In [1]: import numpy as np

In [2]: np.set_printoptions(precision=3, suppress=True, linewidth=120, sign=" ")

In [3]: W2 = np.array([[3, 2, 3, 2, 3, 3, 0, 2, 3, 2],
   ...:     [3, 2, 1, 0, 3, 3, 2, 2, 3, 1],
   ...:     [3, 2, 2, 3, 3, 2, 3, 3, 3, 0],
   ...:     [1, 0, 2, 1, 0, 1, 0, 1, 0, 3],
   ...:     [3, 2, 2, 3, 3, 0, 1, 0, 0, 0],
   ...:     [2, 2, 0, 2, 2, 3, 2, 0, 2, 1],
   ...:     [3, 0, 1, 3, 1, 3, 0, 1, 0, 2],
   ...:     [1, 0, 2, 1, 1, 3, 3, 2, 3, 1],
   ...:     [1, 1, 2, 1, 3, 2, 3, 3, 2, 0],
   ...:     [1, 3, 0, 3, 2, 1, 2, 2, 0, 1]])

In [4]: rng = np.random.default_rng(21)

In [5]: arr = (rng.random((31, 10)) < 0.25) @ W2

In [6]: arr
Out[6]: 
array([[  2,   0,   4,   2,   1,   4,   3,   3,   3,   4],
       [  8,   2,   8,   7,   5,  10,   3,   6,   6,   8],
       [  2,   3,   2,   4,   2,   2,   2,   3,   0,   4],
       [  7,   2,   4,   4,   5,   9,   5,   5,   6,   4],
       [  7,   7,   4,   5,   8,   7,   4,   6,   6,   4],
       [  4,   4,   6,   6,   6,   7,   8,   8,   5,   5],
       [  5,   4,   2,   5,   5,   3,   3,   0,   2,   1],
       [  5,   5,   3,   4,   6,   7,   7,   6,   6,   3],
       [  4,   5,   3,   5,   5,   4,   2,   4,   3,   3],
       [  1,   0,   2,   1,   1,   3,   3,   2,   3,   1],
       [  5,   0,   5,   5,   2,   7,   3,   4,   3,   6],
       [  3,   3,   2,   3,   5,   5,   5,   3,   4,   1],
       [  3,   2,   2,   3,   3,   2,   3,   3,   3,   0],
       [  3,   3,   4,   5,   3,   5,   5,   5,   3,   5],
       [  5,   4,   2,   5,   5,   3,   3,   0,   2,   1],
       [  7,   5,   7,   6,   8,   9,   5,   6,   7,   6],
       [  6,   6,   6,   8,   9,   6,   9,   7,   5,   2],
       [  0,   0,   0,   0,   0,   0,   0,   0,   0,   0],
       [  7,   4,   7,   6,   7,   8,   6,   7,   9,   3],
       [  3,   2,   1,   0,   3,   3,   2,   2,   3,   1],
       [ 10,   9,   5,   9,  11,   6,   8,   7,   6,   2],
       [  0,   0,   0,   0,   0,   0,   0,   0,   0,   0],
       [  4,   2,   4,   4,   4,   3,   4,   2,   3,   1],
       [  9,   8,   9,  10,  12,  11,  11,  12,  11,   4],
       [  3,   2,   1,   0,   3,   3,   2,   2,   3,   1],
       [  1,   3,   0,   3,   2,   1,   2,   2,   0,   1],
       [  1,   0,   2,   1,   1,   3,   3,   2,   3,   1],
       [  5,   4,   3,   4,   5,   6,   2,   2,   5,   3],
       [  7,   2,   5,   7,   5,   8,   6,   6,   6,   3],
       [  0,   0,   0,   0,   0,   0,   0,   0,   0,   0],
       [  8,   7,   6,  10,   8,  10,  10,   8,   8,   6]])

In [7]: D = np.linalg.norm(arr[:, None] - arr[None], axis=-1)

In [8]: np.unravel_index(D.round(6).argmax(), D.shape)
Out[8]: (np.int64(17), np.int64(23))

In [9]: D.mean(axis=1).argmax()
Out[9]: np.int64(23)
